% ipython --no-banner

In [1]: import numpy as np

In [2]: from numpy import linalg as LA

In [3]: np.set_printoptions(suppress=True, linewidth=120)

In [4]: rnd = lambda a: np.round(a, 1) + 0

In [5]: mat = np.load("out5.npy")

In [6]: mat
Out[6]: 
array([[-1.1, -0.2,  0. ],
       [ 0.5, -0.1,  0.7],
       [-0.9, -1.7,  0. ],
       [ 3. , -1.3,  1.2],
       [-1.6, -0.8, -1.1]])

In [7]: x = np.array([3, 1, 3])

In [8]: rhs = mat @ x

In [9]: rnd(rhs)
Out[9]: array([-3.5,  3.5, -4.4, 11.3, -8.9])

In [10]: rng = np.random.default_rng(252555)

In [11]: rhs = rhs + 0.1 * rng.normal(size=5)

In [12]: rnd(rhs)
Out[12]: array([-3.5,  3.5, -4.3, 11.1, -8.9])

In [13]: c, *_ = LA.lstsq(mat, rhs)

In [14]: rnd(LA.norm(rhs - mat @ c))
Out[14]: np.float64(0.1)

In [15]: feats = np.load("m.npy")

In [16]: print(feats)
[[1.  0.5 0.2 0.1]
 [0.5 1.  0.5 0.2]
 [0.2 0.5 1.  0.5]
 [0.1 0.2 0.5 1. ]]

In [17]: # symmetric

In [18]: x = np.ones(4)

In [19]: for _ in range(5):
    ...:     x = feats @ x
    ...:     x /= LA.norm(x)
    ...:     print(round(x @ feats @ x, 1))
    ...: 
2.0
2.0
2.0
2.0
2.0

In [20]: rnd(LA.eigvalsh(feats)[-1])
Out[20]: np.float64(2.0)

In [21]: rnd(x)
Out[21]: array([0.4, 0.6, 0.6, 0.4])

In [22]: E = rng.normal(size=(28, 4)) + 10 * np.array([-3, 2, 1, -3])

In [23]: rnd(E)
Out[23]: 
array([[-32.1,  21.5,  10.5, -30.1],
       [-30.6,  18.3,  10.7, -29.8],
       [-31.5,  19.6,   8.6, -29.6],
       [-29.2,  20. ,   8.4, -29.9],
       [-30.7,  19.7,   9.8, -30.5],
       [-30.2,  18.3,  10.7, -28.3],
       [-30.2,  20.9,   8.4, -28.7],
       [-28.3,  19.2,  12.6, -28.8],
       [-29.6,  21.4,  11.6, -32.3],
       [-29. ,  19.3,   9.6, -31.7],
       [-30.1,  18.3,  10.7, -29.1],
       [-29.4,  19.5,   9.3, -30.9],
       [-30.1,  18.5,   8.1, -30.5],
       [-30.4,  20.6,   8.7, -31. ],
       [-28.9,  21.4,   9.2, -28.9],
       [-28.1,  19.9,  10.4, -29.9],
       [-30.5,  21.3,  11.1, -31.4],
       [-31.5,  19.8,   8.3, -29.6],
       [-29.4,  20. ,   9.5, -31. ],
       [-29.7,  20. ,   9.9, -30.7],
       [-29.2,  18.3,   9.5, -29.2],
       [-29.7,  20.2,  10.4, -30.3],
       [-29.5,  19.4,   9.2, -28.1],
       [-29.7,  21.2,  10.3, -29.7],
       [-30.9,  19.4,  11.7, -30. ],
       [-31.5,  19.4,   8.6, -31.6],
       [-30.9,  19.6,   8.9, -32.3],
       [-29. ,  19.8,  10.7, -29.7]])

In [24]: x = np.array([6, 4, 4, -1])

In [25]: rhs = feats @ x

In [26]: c, lr = np.zeros(4), 1 / LA.norm(feats, 2) ** 2

In [27]: for i in range(12):
    ...:     c -= lr * feats.T @ (feats @ c - rhs)
    ...:     if i % 2 == 0: print(i, round(LA.norm(feats @ c - rhs), 1))
    ...: 
0 3.5
2 1.9
4 1.2
6 0.8
8 0.7
10 0.6

In [28]: rnd(LA.cond(feats))
Out[28]: np.float64(6.0)

In [29]: K = np.loadtxt("layer3.csv", delimiter=",")

In [30]: K
Out[30]: 
array([[-18., -27., -27., -36.],
       [-16., -24., -24., -32.],
       [  2.,   3.,   3.,   4.],
       [-16., -24., -24., -32.],
       [ -2.,  -3.,  -3.,  -4.]])

In [31]: t3 = np.stack([K, -2 * K, K[::-1]])

In [32]: LA.matrix_rank(t3.reshape(3, -1))
Out[32]: np.int64(2)

In [33]: LA.matrix_rank(t3)
Out[33]: array([1, 1, 1])

In [34]: np.einsum("bij,cij->bc", t3, t3)
Out[34]: 
array([[  8018., -16036.,   5586.],
       [-16036.,  32072., -11172.],
       [  5586., -11172.,   8018.]])

In [35]: [round(float(x), 1) for x in LA.svd(K, compute_uv=False)[:3]]
Out[35]: [89.5, 0.0, 0.0]

In [36]: rank = LA.matrix_rank(K)

In [37]: rank
Out[37]: np.int64(1)

In [38]: null = LA.svd(K)[2][rank:].T

In [39]: LA.matrix_rank(K.T @ K), LA.matrix_rank(K @ K.T)
Out[39]: (np.int64(1), np.int64(1))

In [40]: [int(LA.matrix_rank(K[:, :j + 1])) for j in range(4)]
Out[40]: [1, 1, 1, 1]

In [41]: null.shape
Out[41]: (4, 3)

In [42]: np.allclose(K @ null, 0)
Out[42]: True

In [43]: rnd(K @ null)
Out[43]: 
array([[0., 0., 0.],
       [0., 0., 0.],
       [0., 0., 0.],
       [0., 0., 0.],
       [0., 0., 0.]])

In [44]: rnd(null @ null.T)
Out[44]: 
array([[ 0.9, -0.2, -0.2, -0.2],
       [-0.2,  0.8, -0.2, -0.3],
       [-0.2, -0.2,  0.8, -0.3],
       [-0.2, -0.3, -0.3,  0.6]])

In [45]: r0 = np.array([4, 1])

In [46]: np.correlate(K[0], K[1], "full")
Out[46]: array([ 576., 1296., 1944., 2736., 1944., 1296.,  576.])

In [47]: print(np.polyval(r0, K[0]))
[ -71. -107. -107. -143.]

In [48]: np.cross(K[0, :3], K[1, :3])
Out[48]: array([0., 0., 0.])

In [49]: U, sv, Vt = LA.svd(K)

In [50]: vecs = Vt[:(sv > 1e-8).sum()]

In [51]: x = K[2] + 5 * K[3] + rng.integers(2) * np.eye(4)[0]

In [52]: x
Out[52]: array([ -77., -117., -117., -156.])

In [53]: print(np.allclose(vecs.T @ vecs @ x, x))
False

In [54]: m1 = np.load("a.npy")

In [55]: m1
Out[55]: 
array([[3, 2, 3, 0, 1],
       [1, 3, 2, 3, 0],
       [0, 1, 3, 2, 3],
       [3, 0, 1, 3, 2],
       [2, 3, 0, 1, 3]])

In [56]: rnd(LA.eigvals(m1).sum().real)
Out[56]: np.float64(15.0)

In [57]: np.einsum("ii->", m1)
Out[57]: np.int64(15)

In [58]: print(rnd(LA.eigvals(m1)))
[9. +0.j  1.5+2.7j 1.5-2.7j 1.5+2.3j 1.5-2.3j]

In [59]: rnd(LA.det(m1[::-1]))
Out[59]: np.float64(639.0)

In [60]: rnd(LA.det(2 * m1)), rnd(LA.det(m1))
Out[60]: (np.float64(20448.0), np.float64(639.0))

In [61]: print(rnd(np.poly(m1)))
[   1.  -15.   80. -285.  530. -639.]

In [62]: x = np.array([3, 3, 0, 3, 0])

In [63]: print(m1 * x)
[[9 6 0 0 0]
 [3 9 0 9 0]
 [0 3 0 6 0]
 [9 0 0 9 0]
 [6 9 0 3 0]]

In [64]: m1 @ x
Out[64]: array([15, 21,  9, 18, 18])

In [65]: print(m1 @ np.eye(5)[2])
[3. 2. 3. 1. 0.]

In [66]: np.allclose(m1, m1.T)
Out[66]: False

In [67]: (m1 + m1.T) / 2
Out[67]: 
array([[3. , 1.5, 1.5, 1.5, 1.5],
       [1.5, 3. , 1.5, 1.5, 1.5],
       [1.5, 1.5, 3. , 1.5, 1.5],
       [1.5, 1.5, 1.5, 3. , 1.5],
       [1.5, 1.5, 1.5, 1.5, 3. ]])

In [68]: print(LA.matrix_power(m1, 3))
[[126 147 154 152 150]
 [150 126 147 154 152]
 [152 150 126 147 154]
 [154 152 150 126 147]
 [147 154 152 150 126]]

In [69]: x = np.array([-3, -4, 3, -3, -4])

In [70]: rhs = m1 @ x

In [71]: rhs
Out[71]: array([-12, -18, -13, -23, -33])

In [72]: rnd(LA.solve(m1, 2 * rhs))
Out[72]: array([-6., -8.,  6., -6., -8.])

In [73]: M2 = np.array([[0, 2, 3, 0, 3],
    ...:     [0, 3, 2, 1, 0],
    ...:     [0, 1, 2, 1, 1],
    ...:     [3, 0, 3, 1, 1],
    ...:     [2, 2, 3, 1, 3]])

In [74]: J = M2 - M2.T

In [75]: print(J)
[[ 0  2  3 -3  1]
 [-2  0  1  1 -2]
 [-3 -1  0 -2 -2]
 [ 3 -1  2  0  0]
 [-1  2  2  0  0]]

In [76]: LA.cond(J) > 100
Out[76]: np.True_

In [77]: rnd(LA.norm(J, 2) / LA.norm(J))
Out[77]: np.float64(0.6)

In [78]: labels = rng.permutation(5)

In [79]: labels
Out[79]: array([0, 3, 1, 2, 4])

In [80]: M2 = J[labels][:, labels]

In [81]: rnd(LA.det(M2)), rnd(LA.det(J[labels]))
Out[81]: (np.float64(0.0), np.float64(0.0))

In [82]: print(M2)
[[ 0 -3  2  3  1]
 [ 3  0 -1  2  0]
 [-2  1  0  1 -2]
 [-3 -2 -1  0 -2]
 [-1  0  2  2  0]]

In [83]: rnd(np.sort(np.abs(LA.eigvals(M2))))
Out[83]: array([0. , 2.8, 2.8, 5.4, 5.4])

In [84]: U, sv, Vt = LA.svd(J)

In [85]: rnd(sv)
Out[85]: array([5.4, 5.4, 2.8, 2.8, 0. ])

In [86]: np.argmax(sv[:-1] / (sv[1:] + 1e-6)) + 1
Out[86]: np.int64(4)

In [87]: M2 = U[:, :4] @ np.diag(sv[:4]) @ Vt[:4]

In [88]: print(rnd(np.abs(J - M2).max()))
0.0

In [89]: LA.matrix_rank(M2)
Out[89]: np.int64(4)

In [90]: rnd(M2)
Out[90]: 
array([[ 0.,  2.,  3., -3.,  1.],
       [-2.,  0.,  1.,  1., -2.],
       [-3., -1.,  0., -2., -2.],
       [ 3., -1.,  2.,  0.,  0.],
       [-1.,  2.,  2.,  0.,  0.]])

In [91]: LA.matrix_rank(J, rtol=0.05)
Out[91]: np.int64(4)

In [92]: M2 = J + rng.integers(-2, 3, (5, 4)) @ rng.integers(-2, 3, (4, 5))

In [93]: print(M2)
[[ -4   2   4  -4  -1]
 [ -2  -4   2   0  -2]
 [  1  -1   2  -1  -6]
 [  7  -5   6   0  -6]
 [-11   4   9   1   0]]

In [94]: M2 - J
Out[94]: 
array([[ -4,   0,   1,  -1,  -2],
       [  0,  -4,   1,  -1,   0],
       [  4,   0,   2,   1,  -4],
       [  4,  -4,   4,   0,  -6],
       [-10,   2,   7,   1,   0]])

In [95]: np.abs(M2 - J).sum(axis=1)
Out[95]: array([ 8,  6, 11, 18, 20])
